% python3 -q
>>> import numpy as np
>>> np.set_printoptions(precision=2, suppress=True, linewidth=200, legacy="1.25")
>>> rd = lambda a: np.round(a, 2) + 0
>>> W0 = np.loadtxt("layer18.csv", delimiter=",")
>>> print(W0)
[[-4.  0. -6.  6.  4.  6. -6.  6.]
 [ 4.  0.  6. -6. -4. -6.  6. -6.]
 [-4.  0. -6.  6.  4.  6. -6.  6.]
 [-2.  0. -3.  3.  2.  3. -3.  3.]
 [-4.  0. -6.  6.  4.  6. -6.  6.]
 [ 4.  0.  6. -6. -4. -6.  6. -6.]
 [-4.  0. -6.  6.  4.  6. -6.  6.]
 [ 0.  0.  0.  0.  0.  0.  0.  0.]
 [ 4.  0.  6. -6. -4. -6.  6. -6.]]
>>> # column 5 repeats column 3
>>> print(np.argsort(-np.linalg.norm(W0, axis=0).round(6), kind="stable")[:3])
[2 3 5]
>>> print([round(float(x), 2) for x in np.linalg.svd(W0, compute_uv=False)[:3]])
[39.2, 0.0, 0.0]
>>> print(np.allclose(W0[:-1].T @ np.linalg.lstsq(W0[:-1].T, W0[-1])[0], W0[-1]))
True
>>> print(np.linalg.lstsq(W0[:-1].T, W0[-1])[2])
1
>>> print(rd(W0 @ np.linalg.pinv(W0) @ W0))
[[-4.  0. -6.  6.  4.  6. -6.  6.]
 [ 4.  0.  6. -6. -4. -6.  6. -6.]
 [-4.  0. -6.  6.  4.  6. -6.  6.]
 [-2.  0. -3.  3.  2.  3. -3.  3.]
 [-4.  0. -6.  6.  4.  6. -6.  6.]
 [ 4.  0.  6. -6. -4. -6.  6. -6.]
 [-4.  0. -6.  6.  4.  6. -6.  6.]
 [ 0.  0.  0.  0.  0.  0.  0.  0.]
 [ 4.  0.  6. -6. -4. -6.  6. -6.]]
>>> print(np.unique(W0.round(6), axis=0).shape)
(4, 8)
>>> print(np.abs(np.diag(np.linalg.qr(W0)[1])) > 1e-9)
[ True False False False False False False False]
>>> left, sigma, Vh = np.linalg.svd(W0)
>>> evecs = Vh[:(sigma > 1e-8).sum()]
>>> rng = np.random.default_rng(13)
>>> x = W0[0] + 5 * W0[1] + rng.integers(2) * np.eye(8)[1]
>>> print(x)
[ 16.   1.  24. -24. -16. -24.  24. -24.]
>>> print(rd(np.diag(evecs.T @ evecs)))
[0.08 0.   0.17 0.17 0.08 0.17 0.17 0.17]
>>> print(np.allclose(evecs.T @ evecs @ x, x))
False
>>> F = np.loadtxt("mat.csv", delimiter=",")
>>> print(rd(F))
[[-0.06 -1.3  -0.99 -0.46  0.01  1.07  1.03  1.28  0.06]
 [-1.3  -0.99 -1.45 -0.02 -0.01 -0.44  0.64  0.67 -0.05]
 [-0.99 -1.45 -0.23  0.29 -1.23 -0.05 -0.28  0.31 -0.14]
 [-0.46 -0.02  0.29 -1.62 -0.32 -1.92  0.53 -0.28  0.18]
 [ 0.01 -0.01 -1.23 -0.32 -0.81  0.47  0.66  0.45 -1.06]
 [ 1.07 -0.44 -0.05 -1.92  0.47  0.41 -0.44  0.08  1.06]
 [ 1.03  0.64 -0.28  0.53  0.66 -0.44 -0.22  0.35  0.8 ]
 [ 1.28  0.67  0.31 -0.28  0.45  0.08  0.35  0.58 -0.27]
 [ 0.06 -0.05 -0.14  0.18 -1.06  1.06  0.8  -0.27 -0.06]]
>>> # symmetric, so the eigenvalues are real
>>> ev, evecs = np.linalg.eigh(F)
>>> print(rd(ev.sum()), rd(np.trace(F)))
-3.0 -3.0
>>> print(rd(np.abs(evecs[:, -1])))
[0.56 0.07 0.24 0.31 0.21 0.56 0.17 0.35 0.14]
>>> ev, evecs = np.linalg.eigh(F)
>>> x = np.array([2, 0, 2, 0, 2, 0, 2, 0, 2])
>>> print(rd(np.abs(F).sum(axis=1).max()), rd(np.abs(ev).max()))
6.27 4.0
>>> print(rd(x @ F @ x / (x @ x)), rd(ev[0]), ev[-1])
-0.73 -4.0 3.0
>>> other = F + rng.integers(-2, 3, (9, 8)) @ rng.integers(-2, 3, (8, 9))
>>> print(rd(other))
[[  9.94  -6.3   -0.99  -5.46 -13.99   6.07   3.03  -3.72   8.06]
 [  0.7   -2.99   1.55   1.98   4.99   6.56  -5.36   2.67   6.95]
 [ -4.99  12.55   4.77  -8.71   4.77  -7.05   1.72  -0.69  -0.14]
 [ -6.46  -6.02   4.29  -4.62   2.68   2.08  -7.47   8.72  -4.82]
 [  4.01   0.99   0.77   7.68  -2.81  -2.53   5.66  -2.55   3.94]
 [  1.07  -2.44   1.95  -3.92  -3.53   9.41  -1.44   3.08   0.06]
 [  2.03   3.64   1.72  -2.47   1.66  -4.44  -3.22   0.35   2.8 ]
 [  1.28   8.67  -5.69  -0.28  -0.55  -7.92   8.35  -5.42  -0.27]
 [ 10.06  -0.05  -8.14   4.18  -4.06   6.06   9.8  -13.27  10.94]]
>>> print(np.linalg.matrix_rank(other - F, tol=1e-8))
8
>>> print(np.abs(other - F).sum(axis=1))
[54. 36. 48. 48. 33. 24. 19. 37. 63.]
>>> print(rd(np.linalg.svd(other - F, compute_uv=False)))
[34.17 27.79 15.67 14.05  9.53  6.77  2.51  1.62  0.  ]
>>> left, sigma, Vh = np.linalg.svd(F)
>>> evecs = Vh[:(sigma > 1e-8).sum()]
>>> x = F[2] + 4 * F[3] + rng.integers(2) * np.eye(9)[7]
>>> print(rd(x))
[-2.84 -1.53  0.94 -6.17 -2.52 -7.75  1.83 -0.79  0.58]
>>> print(np.linalg.matrix_rank(np.vstack([F, x])))
8
>>> arr = np.loadtxt("block7.csv", delimiter=",")
>>> print(arr)
[[ -2.  -4.   6.   9.]
 [  3.   4.   2.   1.]
 [  7.   8.  11.   5.]
 [  6.   6.  11.   9.]
 [  2.  -3.  10.   4.]
 [  0. -11.   5.   2.]
 [ -7.  -3.   0.   7.]
 [ -9.  -1.  -9.   4.]
 [ -9.  -3. -11.   0.]
 [-13.  -1.  -2.   4.]
 [-18.  -8.   2.  -2.]
 [-15.  -2.  -2.  -7.]
 [-14.  -6.   4. -11.]
 [-15.  -1.   6. -15.]
 [ -8.  -8.  14. -17.]
 [-15.  -4.  18. -19.]
 [-18.  -6.  23. -18.]
 [-27.  -1.  22. -12.]
 [-25.   4.  15.  -7.]]
>>> Ac = arr - arr.mean(axis=0)
>>> left, sigma, Vh = np.linalg.svd(Ac, full_matrices=False)
>>> print(rd((sigma ** 2).sum() ** 2 / (sigma ** 4).sum()))
2.26
>>> print(np.abs(left[:, 0]).argmax())
17
>>> print(np.abs(Vh[0]).argmax())
3
>>> print(rd(np.linalg.norm(arr)))
90.69
>>> print(np.diff(arr, axis=0))
[[ 5.  8. -4. -8.]
 [ 4.  4.  9.  4.]
 [-1. -2.  0.  4.]
 [-4. -9. -1. -5.]
 [-2. -8. -5. -2.]
 [-7.  8. -5.  5.]
 [-2.  2. -9. -3.]
 [ 0. -2. -2. -4.]
 [-4.  2.  9.  4.]
 [-5. -7.  4. -6.]
 [ 3.  6. -4. -5.]
 [ 1. -4.  6. -4.]
 [-1.  5.  2. -4.]
 [ 7. -7.  8. -2.]
 [-7.  4.  4. -2.]
 [-3. -2.  5.  1.]
 [-9.  5. -1.  6.]
 [ 2.  5. -7.  5.]]
>>> print(np.unravel_index(np.abs(arr).argmax(), arr.shape))
(17, 0)
>>> print(arr.sum(axis=1))
[  9.  10.  31.  32.  13.  -4.  -3. -15. -23. -12. -26. -26. -27. -25. -19. -20. -19. -18. -13.]
